% python3 -q
>>> import numpy as np
>>> import numpy.linalg as la
>>> np.set_printoptions(precision=3, suppress=True, linewidth=160, sign=" ")
>>> rnd = lambda a: np.round(a, 3) + 0
>>> M = np.load("a.npy")
>>> rnd(M)
array([[-0.324, -0.16 ,  0.454,  0.045, -0.352,  0.215, -0.505,  0.487],
       [-0.277, -0.163, -0.258,  0.748,  0.303, -0.362, -0.161,  0.146],
       [ 0.092,  0.319,  0.03 , -0.326,  0.005, -0.71 ,  0.04 ,  0.526],
       [-0.324, -0.376, -0.719, -0.417, -0.19 ,  0.005, -0.137,  0.088],
       [ 0.277,  0.416, -0.222,  0.043, -0.164, -0.091, -0.746, -0.328],
       [-0.462, -0.187,  0.37 , -0.204, -0.028, -0.472, -0.077, -0.586],
       [ 0.231, -0.34 ,  0.135, -0.309,  0.755,  0.068, -0.369,  0.078],
       [ 0.601, -0.617,  0.069,  0.138, -0.388, -0.287,  0.002, -0.033]])
>>> x = np.array([3, 1, 0, 1, 3, 0, 2, 3])
>>> rnd(np.abs(la.eigvals(M)))
array([ 1.,  1.,  1.,  1.,  1.,  1.,  1.,  1.])
>>> rnd(la.inv(M))
array([[-0.324, -0.277,  0.092, -0.324,  0.277, -0.462,  0.231,  0.601],
       [-0.16 , -0.163,  0.319, -0.376,  0.416, -0.187, -0.34 , -0.617],
       [ 0.454, -0.258,  0.03 , -0.719, -0.222,  0.37 ,  0.135,  0.069],
       [ 0.045,  0.748, -0.326, -0.417,  0.043, -0.204, -0.309,  0.138],
       [-0.352,  0.303,  0.005, -0.19 , -0.164, -0.028,  0.755, -0.388],
       [ 0.215, -0.362, -0.71 ,  0.005, -0.091, -0.472,  0.068, -0.287],
       [-0.505, -0.161,  0.04 , -0.137, -0.746, -0.077, -0.369,  0.002],
       [ 0.487,  0.146,  0.526,  0.088, -0.328, -0.586,  0.078, -0.033]])
>>> f = np.array([-1, -1, 4, 5, 1, -3, -5, 0])
>>> M2 = M + np.outer(f, np.eye(8)[6])
>>> print(la.matrix_rank(la.inv(M2) - la.inv(M), tol=1e-8))
1
>>> rnd(la.det(M2) / la.det(M)), rnd(1 + la.solve(M, f)[6])
(np.float64(2.469), np.float64(2.469))
>>> rng = np.random.default_rng(874)
>>> lab = rng.permutation(8)
>>> M2 = M[:, lab] * rng.choice([-1, 1], 8)
>>> rnd(M2)
array([[-0.045,  0.324,  0.352,  0.215, -0.16 , -0.505,  0.487,  0.454],
       [-0.748,  0.277, -0.303, -0.362, -0.163, -0.161,  0.146, -0.258],
       [ 0.326, -0.092, -0.005, -0.71 ,  0.319,  0.04 ,  0.526,  0.03 ],
       [ 0.417,  0.324,  0.19 ,  0.005, -0.376, -0.137,  0.088, -0.719],
       [-0.043, -0.277,  0.164, -0.091,  0.416, -0.746, -0.328, -0.222],
       [ 0.204,  0.462,  0.028, -0.472, -0.187, -0.077, -0.586,  0.37 ],
       [ 0.309, -0.231, -0.755,  0.068, -0.34 , -0.369,  0.078,  0.135],
       [-0.138, -0.601,  0.388, -0.287, -0.617,  0.002, -0.033,  0.069]])
>>> Uu, _, Vt = la.svd(M.T @ M2)
>>> rnd(la.lstsq(M, M2)[0])
array([[ 0., -1.,  0.,  0.,  0.,  0.,  0.,  0.],
       [ 0.,  0.,  0.,  0.,  1.,  0.,  0.,  0.],
       [ 0.,  0.,  0.,  0.,  0.,  0.,  0.,  1.],
       [-1.,  0.,  0.,  0.,  0.,  0.,  0.,  0.],
       [ 0.,  0., -1.,  0.,  0.,  0.,  0.,  0.],
       [ 0.,  0.,  0.,  1.,  0.,  0.,  0.,  0.],
       [ 0.,  0.,  0.,  0.,  0.,  1.,  0.,  0.],
       [ 0.,  0.,  0.,  0.,  0.,  0.,  1.,  0.]])
